$ python -q
>>> import numpy as np
>>> import numpy.linalg as la
>>> np.set_printoptions(suppress=True, linewidth=140)
>>> m1 = np.load("sample13.npy")
>>> m1
array([[5, 4],
       [0, 0]])
>>> Uu, sig = la.svd(m1)
Traceback (most recent call last):
  File "<python-input-5>", line 1, in <module>
    Uu, sig = la.svd(m1)
    ^^^^^^^
ValueError: too many values to unpack (expected 2)
>>> Uu, sig, Vt = la.svd(m1, full_matrices=False)
>>> np.round(Vt @ Vt.T, 2) + 0
array([[1., 0.],
       [0., 1.]])
>>> round(float(np.sqrt((sig ** 2).sum())), 2), round(float(la.norm(m1)), 2)
(6.4, 6.4)
>>> np.cumsum(sig ** 2) / np.sum(sig ** 2)
array([1., 1.])
>>> np.round(np.abs(Vt[0]), 2)
array([0.78, 0.62])
>>> X = np.load("layer2.npy")
>>> X
array([[ 1.  ,  3.02,  2.99],
       [ 0.99,  3.02,  3.02],
       [ 1.01,  3.01,  2.98],
       [ 1.02,  3.01,  2.96],
       [ 1.  ,  3.  ,  2.99],
       [ 1.  ,  2.99,  2.99],
       [ 0.97,  3.02,  2.95],
       [ 0.99,  3.02,  3.  ],
       [ 1.03,  3.  ,  2.98],
       [ 1.  ,  3.02,  2.99],
       [ 0.98,  2.99,  3.  ],
       [ 0.99,  2.96,  3.02],
       [ 1.01,  3.04,  2.99],
       [ 1.03,  3.  ,  3.  ],
       [ 1.01,  2.96,  2.98],
       [ 1.  ,  2.99,  3.01],
       [ 1.  ,  2.99,  3.05],
       [ 2.97, -0.01, -0.01],
       [ 3.  , -0.01,  0.02],
       [ 2.99,  0.  , -0.01],
       [ 3.03,  0.03,  0.02],
       [ 2.97,  0.01, -0.03],
       [ 3.  ,  0.01, -0.01],
       [ 2.99,  0.01, -0.02],
       [ 3.04,  0.01, -0.02],
       [ 2.96, -0.01, -0.01],
       [ 3.  , -0.02, -0.03],
       [ 2.98,  0.02, -0.02],
       [ 3.01,  0.01, -0.02],
       [ 3.02, -0.03,  0.01],
       [ 3.01,  0.01,  0.03],
       [ 3.02,  0.  ,  0.  ],
       [ 3.  , -0.01,  0.03],
       [ 2.97,  0.  ,  0.02]])
>>> x = np.array([0, -2, 1])
>>> np.round((X * x).sum(axis=1), 2)
array([-3.05, -3.02, -3.04, -3.06, -3.01, -2.99, -3.09, -3.04, -3.02, -3.05, -2.98, -2.9 , -3.09, -3.  , -2.94, -2.97, -2.93,  0.01,  0.04,
       -0.01, -0.04, -0.05, -0.03, -0.04, -0.04,  0.01,  0.01, -0.06, -0.04,  0.07,  0.01,  0.  ,  0.05,  0.02])
>>> np.round(np.einsum("ij,j->i", X, x), 2)
array([-3.05, -3.02, -3.04, -3.06, -3.01, -2.99, -3.09, -3.04, -3.02, -3.05, -2.98, -2.9 , -3.09, -3.  , -2.94, -2.97, -2.93,  0.01,  0.04,
       -0.01, -0.04, -0.05, -0.03, -0.04, -0.04,  0.01,  0.01, -0.06, -0.04,  0.07,  0.01,  0.  ,  0.05,  0.02])
>>> la.norm(X @ x) <= la.norm(X, 2) * la.norm(x) + 1e-9
np.True_
>>> X * x
array([[ 0.  , -6.04,  2.99],
       [ 0.  , -6.04,  3.02],
       [ 0.  , -6.02,  2.98],
       [ 0.  , -6.02,  2.96],
       [ 0.  , -6.  ,  2.99],
       [ 0.  , -5.98,  2.99],
       [ 0.  , -6.04,  2.95],
       [ 0.  , -6.04,  3.  ],
       [ 0.  , -6.  ,  2.98],
       [ 0.  , -6.04,  2.99],
       [ 0.  , -5.98,  3.  ],
       [ 0.  , -5.92,  3.02],
       [ 0.  , -6.08,  2.99],
       [ 0.  , -6.  ,  3.  ],
       [ 0.  , -5.92,  2.98],
       [ 0.  , -5.98,  3.01],
       [ 0.  , -5.98,  3.05],
       [ 0.  ,  0.02, -0.01],
       [ 0.  ,  0.02,  0.02],
       [ 0.  , -0.  , -0.01],
       [ 0.  , -0.06,  0.02],
       [ 0.  , -0.02, -0.03],
       [ 0.  , -0.02, -0.01],
       [ 0.  , -0.02, -0.02],
       [ 0.  , -0.02, -0.02],
       [ 0.  ,  0.02, -0.01],
       [ 0.  ,  0.04, -0.03],
       [ 0.  , -0.04, -0.02],
       [ 0.  , -0.02, -0.02],
       [ 0.  ,  0.06,  0.01],
       [ 0.  , -0.02,  0.03],
       [ 0.  , -0.  ,  0.  ],
       [ 0.  ,  0.02,  0.03],
       [ 0.  , -0.  ,  0.02]])
